In [1]: import numpy as np

In [2]: np.set_printoptions(suppress=True, linewidth=120)

In [3]: def tidy(a):
   ...:     return np.round(a, 2) + 0
   ...: 

In [4]: A = np.loadtxt("test17.csv", delimiter=",")

In [5]: tidy(A)
Out[5]: 
array([[0.27, 0.  , 0.4 , 0.2 , 0.13],
       [0.29, 0.29, 0.  , 0.16, 0.26],
       [0.25, 0.04, 0.21, 0.38, 0.12],
       [0.3 , 0.3 , 0.1 , 0.2 , 0.1 ],
       [0.29, 0.32, 0.07, 0.04, 0.29]])

In [6]: rng = np.random.default_rng(45339)

In [7]: lab = rng.permutation(5)

In [8]: other = A[:, lab] * rng.choice([-1, 1], 5)

In [9]: print(tidy(other))
[[ 0.2   0.    0.4   0.27 -0.13]
 [ 0.16  0.29  0.    0.29 -0.26]
 [ 0.38  0.04  0.21  0.25 -0.12]
 [ 0.2   0.3   0.1   0.3  -0.1 ]
 [ 0.04  0.32  0.07  0.29 -0.29]]

In [10]: left, _, VT = np.linalg.svd(A.T @ other)

In [11]: lab
Out[11]: array([3, 1, 2, 0, 4])

In [12]: tidy(left @ VT)
Out[12]: 
array([[ 0.,  0.,  0.,  1.,  0.],
       [ 0.,  1.,  0.,  0.,  0.],
       [ 0.,  0.,  1.,  0.,  0.],
       [ 1.,  0.,  0.,  0.,  0.],
       [ 0.,  0.,  0.,  0., -1.]])

In [13]: x = np.array([-5, -1, -2, -4, -8])

In [14]: y = A @ x

In [15]: beta, lr = np.zeros(5), 1 / np.linalg.norm(A, 2) ** 2

In [16]: for i in range(15):
    ...:     beta -= lr * A.T @ (A @ beta - y)
    ...:     if i % 5 == 0: print(i, round(np.linalg.norm(A @ beta - y), 2))
    ...: 
0 0.68
5 0.62
10 0.57

In [17]: print(tidy(np.linalg.cond(A)))
77.74

In [18]: W0 = np.loadtxt("out16.csv", delimiter=",")

In [19]: W0
Out[19]: 
array([[ 2.,  2.,  0.,  0.],
       [-2., -1.,  0.,  0.],
       [ 0.,  0.,  2.,  2.],
       [ 0.,  0., -2., -1.]])

In [20]: other = W0[0, 0] * W0[1:] - np.outer(W0[1:, 0], W0[0])

In [21]: other
Out[21]: 
array([[ 0.,  2.,  0.,  0.],
       [ 0.,  0.,  4.,  4.],
       [ 0.,  0., -4., -2.]])

In [22]: print(np.flatnonzero(~other.round(6).any(axis=1)))
[]
